In [1]: import numpy as np

In [2]: np.set_printoptions(precision=2, suppress=True, linewidth=140, sign=" ")

In [3]: M = np.loadtxt("test11.csv", delimiter=",")

In [4]: print(M)
[[ 1. -1.  1. -1.]
 [ 0. -3.  1.  3.]
 [-1. -3.  2. -1.]
 [ 1.  1. -1. -3.]]

In [5]: M.inv()
AttributeError: 'numpy.ndarray' object has no attribute 'inv'


In [6]: print(np.round(np.abs(np.linalg.eigvals(M)).max(), 2))
4.17

In [7]: print(np.round(np.linalg.det(M), 2))
24.0

In [8]: np.linalg.determinant(M)
AttributeError: module 'numpy.linalg' has no attribute 'determinant'


In [9]: print(M @ M)
[[ -1.  -2.   3.  -2.]
 [  2.   9.  -4. -19.]
 [ -4.   3.   1.  -7.]
 [ -1.  -4.   3.  12.]]

In [10]: feats = np.loadtxt("sample4.csv", delimiter=",")

In [11]: print(feats)
[[  0.   6.   0.   0.   3.   0.]
 [  6. -12. -12.   3.  -6.  -6.]
 [  6. -12.   0.   3.  -6.   0.]
 [  0.   0.   0.   0.   0.   0.]
 [  0.   0.   0.   0.   0.   0.]
 [  0.   0.   0.   0.   0.   0.]]

In [12]: print(np.linalg.cond(feats) > 100)
True

In [13]: print(np.argsort(-np.linalg.norm(feats, axis=0).round(6), kind="stable")[:3])
[ 1  2  4]

In [14]: F = np.array([[1, 0, 2, 1, 1, 0], [1, 0, 2, 1, 2, 1]])

In [15]: F[-1] = F[0] + -1 * F[1]

In [16]: print(F)
[[ 1  0  2  1  1  0]
 [ 0  0  0  0 -1 -1]]

In [17]: # columns 0 and 3 are equal

In [18]: G = F.T @ F

In [19]: print(np.trace(G), (F ** 2).sum())
9 9

In [20]: print(np.allclose(G, G.T))
True

In [21]: print(np.linalg.matrix_rank(G))
2

In [22]: print(G)
[[ 1  0  2  1  1  0]
 [ 0  0  0  0  0  0]
 [ 2  0  4  2  2  0]
 [ 1  0  2  1  1  0]
 [ 1  0  2  1  2  1]
 [ 0  0  0  0  1  1]]

In [23]: print(np.diag(G))
[ 1  0  4  1  2  1]

In [24]: other = F[0, 0] * F[1:] - np.outer(F[1:, 0], F[0])

In [25]: print(other)
[[ 0  0  0  0 -1 -1]]

In [26]: print(np.linalg.matrix_rank(other), np.linalg.matrix_rank(F))
1 2

In [27]: print(np.flatnonzero(~other.round(6).any(axis=1)))
[]

In [28]: W1 = np.array([[1, 0, 0, 5, 3, 0],
    ...:     [2, 5, 1, 1, 4, 4],
    ...:     [0, 4, 4, 0, 4, 2],
    ...:     [2, 3, 2, 4, 1, 4],
    ...:     [2, 2, 5, 0, 5, 3],
    ...:     [1, 1, 3, 3, 1, 5]])

In [29]: c = np.array([-1, -2, 1, 1, -1, -1])

In [30]: hid = np.maximum(F @ W1 + c, 0)

In [31]: print(hid)
[[  4  11  16  10  16  10]
 [  0   0   0   0   0   0]]

In [32]: print((hid > 0).astype(int))
[[ 1  1  1  1  1  1]
 [ 0  0  0  0  0  0]]

In [33]: cent = np.array([[1, 3, -2],
    ...:     [0, -1, 0],
    ...:     [2, -3, -2],
    ...:     [-2, -2, -3],
    ...:     [-3, -1, 3],
    ...:     [1, -1, 1]])

In [34]: print(W1 @ cent)
[[-18 -10  -8]
 [ -6 -12   7]
 [ -2 -22   6]
 [ -1 -16 -13]
 [  0 -19   4]
 [  3 -19  -9]]

In [35]: print((hid @ cent).round(6).argmax(axis=1))
[ 2  0]
